$ python3 -q
>>> import numpy as np
>>> np.set_printoptions(suppress=True, linewidth=140)
>>> rd = lambda a: np.round(a, 2) + 0
>>> X = np.load("w.npy")
>>> X
array([[ 1.01,  1.01,  1.02,  3.02,  2.98,  0.02,  1.  ],
       [ 0.99,  1.  ,  0.97,  2.99,  3.  , -0.01,  1.  ],
       [ 0.95,  0.98,  1.  ,  3.03,  3.  , -0.02,  1.  ],
       [ 1.05,  1.02,  1.01,  3.  ,  3.01,  0.01,  1.  ],
       [ 1.  ,  1.02,  1.02,  3.06,  3.  , -0.02,  1.01],
       [ 1.01,  0.99,  1.03,  3.02,  2.98, -0.01,  1.01],
       [ 1.03,  0.98,  0.98,  2.99,  3.  , -0.01,  1.01],
       [ 1.01,  1.01,  0.97,  2.97,  3.01, -0.01,  0.94],
       [ 0.97,  1.01,  1.  ,  2.97,  3.01,  0.04,  1.  ],
       [ 0.99,  1.  ,  1.  ,  3.  ,  2.98, -0.02,  0.99],
       [ 0.95,  1.01,  0.99,  2.95,  2.99, -0.01,  1.02],
       [ 1.  ,  1.  ,  0.99,  2.97,  3.03, -0.04,  1.  ],
       [ 0.99,  1.  ,  1.  ,  2.99,  3.02,  0.01,  1.02],
       [ 1.  ,  0.98,  0.99,  3.03,  2.99,  0.03,  0.97],
       [ 0.95,  1.  ,  0.99,  2.99,  3.  , -0.03,  1.01],
       [ 1.01,  1.01,  0.99,  2.97,  3.01,  0.  ,  0.98],
       [ 0.99,  0.99,  1.  ,  3.  ,  3.01, -0.01,  0.99],
       [ 1.01,  0.99,  1.  ,  2.99,  2.98,  0.06,  1.02],
       [ 0.01,  0.99,  2.02,  3.  ,  0.97,  2.  ,  0.97],
       [-0.01,  1.  ,  2.01,  3.01,  1.02,  2.  ,  1.04],
       [-0.01,  1.02,  2.03,  2.97,  0.99,  2.01,  1.02],
       [-0.01,  1.02,  2.06,  2.97,  0.98,  2.  ,  1.  ],
       [ 0.03,  0.98,  2.  ,  3.  ,  0.99,  1.95,  0.95],
       [ 0.  ,  1.01,  1.99,  3.02,  1.01,  2.02,  0.98],
       [-0.03,  1.03,  2.04,  2.97,  0.98,  1.99,  0.99],
       [-0.02,  0.98,  2.02,  2.98,  0.99,  1.99,  1.01],
       [ 0.01,  0.99,  2.03,  2.98,  0.97,  2.  ,  1.05],
       [ 0.02,  1.  ,  2.01,  3.02,  0.99,  1.99,  1.  ],
       [ 0.  ,  0.97,  2.02,  3.01,  1.  ,  2.01,  1.03],
       [ 0.04,  1.01,  2.  ,  3.02,  1.02,  1.99,  1.02],
       [-0.02,  0.99,  1.97,  3.03,  0.99,  1.98,  1.01],
       [ 0.03,  0.98,  1.97,  2.99,  1.  ,  2.01,  0.96],
       [ 0.01,  0.96,  2.02,  2.95,  0.98,  1.97,  0.98],
       [ 0.  ,  0.98,  1.97,  2.99,  1.04,  1.99,  1.01],
       [ 0.  ,  1.03,  1.99,  2.99,  1.  ,  2.05,  1.01],
       [ 0.01,  0.98,  2.  ,  3.01,  1.02,  1.99,  1.01]])
>>> u = np.array([3, -3])
>>> rd(np.convolve(X[21], u))
array([-0.03,  3.09,  3.12,  2.73, -5.97,  3.06, -3.  , -3.  ])
>>> print(rd(np.polyval(u, X[21])))
[-3.03  0.06  3.18  5.91 -0.06  3.    0.  ]
>>> z = X[:, 6] > np.median(X[:, 6])
>>> u = X[z].mean(axis=0) - X[~z].mean(axis=0)
>>> rd(u)
array([-0.17,  0.  ,  0.17,  0.01, -0.33,  0.34,  0.03])
>>> z.astype(int)
array([0, 0, 0, 0, 1, 1, 1, 0, 0, 0, 1, 0, 1, 0, 1, 0, 0, 1, 0, 1, 1, 0, 0, 0, 0, 1, 1, 0, 1, 1, 1, 0, 0, 1, 1, 1])
>>> B = np.array([[-1, 0, 3],
...     [3, -1, -2],
...     [1, -1, 1],
...     [1, 3, -3],
...     [3, -1, 3],
...     [0, 3, 0],
...     [-2, -3, -2]])
>>> np.vstack([X, B.T]).shape
(39, 7)
>>> basis = X[[24, 22]].astype(float)
>>> for _ in range(3):
...     z = np.linalg.norm(X[:, None] - basis, axis=-1).argmin(axis=1)
...     basis = np.array([X[z == j].mean(axis=0) for j in range(2)])
... 
>>> z
array([1, 1, 1, 1, 1, 1, 1, 1, 1, 1, 1, 1, 1, 1, 1, 1, 1, 1, 0, 0, 0, 0, 0, 0, 0, 0, 0, 0, 0, 0, 0, 0, 0, 0, 0, 0])
>>> np.abs(basis[1] - basis[0]).argmax()
np.int64(4)
>>> rd(basis[1] - basis[0])
array([ 0.99,  0.  , -1.01,  0.  ,  2.  , -2.  ,  0.  ])
>>> print(np.bincount(z))
[18 18]
>>> B = np.array([[-1, 2], [-1, 0]])
>>> basis = np.array([[2, 1], [2, 2]])
>>> M = np.block([[B, np.zeros((2, 2))], [np.zeros((2, 2)), basis]])
>>> M
array([[-1.,  2.,  0.,  0.],
       [-1.,  0.,  0.,  0.],
       [ 0.,  0.,  2.,  1.],
       [ 0.,  0.,  2.,  2.]])
>>> q, Rm = np.linalg.qr(M)
>>> rd(abs(Rm[0, 0])), rd(np.linalg.norm(M[:, 0]))
(np.float64(1.41), np.float64(1.41))
>>> np.allclose(Rm.T @ Rm, M.T @ M)
True
>>> rd(np.trace(q @ q.T))
np.float64(4.0)
>>> q.shape, Rm.shape
((4, 4), (4, 4))
>>> rd(q)
array([[-0.71, -0.71,  0.  ,  0.  ],
       [-0.71,  0.71,  0.  ,  0.  ],
       [ 0.  ,  0.  , -0.71, -0.71],
       [ 0.  ,  0.  , -0.71,  0.71]])
>>> rd(Rm)
array([[ 1.41, -1.41,  0.  ,  0.  ],
       [ 0.  , -1.41,  0.  ,  0.  ],
       [ 0.  ,  0.  , -2.83, -2.12],
       [ 0.  ,  0.  ,  0.  ,  0.71]])
>>> rd((Rm - Rm.T) / 2)
array([[ 0.  , -0.71,  0.  ,  0.  ],
       [ 0.71,  0.  ,  0.  ,  0.  ],
       [ 0.  ,  0.  ,  0.  , -1.06],
       [ 0.  ,  0.  ,  1.06,  0.  ]])
>>> print(rd(Rm @ Rm))
[[2.  0.  0.  0. ]
 [0.  2.  0.  0. ]
 [0.  0.  8.  4.5]
 [0.  0.  0.  0.5]]
>>> rd(np.abs(np.linalg.eigvals(Rm)).max())
np.float64(2.83)
>>> rd(np.linalg.matrix_power(Rm, 4))
array([[ 4.  ,  0.  ,  0.  ,  0.  ],
       [ 0.  ,  4.  ,  0.  ,  0.  ],
       [ 0.  ,  0.  , 64.  , 38.25],
       [ 0.  ,  0.  ,  0.  ,  0.25]])
>>> rd(np.trace(Rm))
np.float64(-2.12)
>>> B = np.array([[0, 2, 0], [0, 1, 2], [0, 1, 1], [2, 1, 0]])
>>> np.einsum("ij->j", M)
array([-2.,  2.,  4.,  3.])
>>> M @ B
array([[ 0.,  0.,  4.],
       [ 0., -2.,  0.],
       [ 2.,  3.,  2.],
       [ 4.,  4.,  2.]])
>>> np.linalg.matrix_rank(M @ B)
np.int64(3)
>>> q = M.astype(float).copy()
>>> for j in range(4):
...     q[:, j] -= q[:, :j] @ (q[:, :j].T @ q[:, j])
...     q[:, j] /= np.linalg.norm(q[:, j])
... 
>>> rd(q.T @ M)
array([[ 1.41, -1.41,  0.  ,  0.  ],
       [ 0.  ,  1.41,  0.  ,  0.  ],
       [ 0.  ,  0.  ,  2.83,  2.12],
       [ 0.  ,  0.  ,  0.  ,  0.71]])
>>> rd(q.T @ q)
array([[1., 0., 0., 0.],
       [0., 1., 0., 0.],
       [0., 0., 1., 0.],
       [0., 0., 0., 1.]])
>>> rd(q)
array([[-0.71,  0.71,  0.  ,  0.  ],
       [-0.71, -0.71,  0.  ,  0.  ],
       [ 0.  ,  0.  ,  0.71, -0.71],
       [ 0.  ,  0.  ,  0.71,  0.71]])
>>> np.flatnonzero(np.linalg.matrix_power((M != 0) + (M.T != 0) + np.eye(4), 4)[3])
array([2, 3])
>>> mat = np.loadtxt("block9.csv", delimiter=",")
>>> mat
array([[-9., -5., -6., -4.,  7., -6., -8., -7.],
       [ 9.,  6., -8.,  2.,  8., -8.,  8., -3.],
       [ 8.,  8.,  1.,  7., -9.,  2.,  4.,  7.],
       [ 0.,  0.,  0.,  8.,  9., -6., -7., -5.],
       [ 0.,  0.,  0., -6., -6.,  6., -3.,  9.],
       [ 0.,  0.,  0., -4., -8.,  4., -9., -5.],
       [ 0.,  0.,  0.,  0.,  3.,  5.,  1.,  6.],
       [ 0.,  0.,  0.,  1., -9., -7.,  0., -3.]])
>>> B = mat / np.linalg.norm(mat, axis=1, keepdims=True)
>>> cov = B @ B.T
>>> print((cov - 2 * np.eye(8)).round(6).argmax(axis=1))
[3 3 4 0 6 4 4 5]
>>> print((np.abs(cov) > 0.9).astype(int))
[[1 0 0 0 0 0 0 0]
 [0 1 0 0 0 0 0 0]
 [0 0 1 0 0 0 0 0]
 [0 0 0 1 0 0 0 0]
 [0 0 0 0 1 0 0 0]
 [0 0 0 0 0 1 0 0]
 [0 0 0 0 0 0 1 0]
 [0 0 0 0 0 0 0 1]]
>>> rd(np.degrees(np.arccos(np.clip(cov[4, 1], -1, 1))))
np.float64(125.11)
>>> rd(np.linalg.norm(B, axis=1))
array([1., 1., 1., 1., 1., 1., 1., 1.])
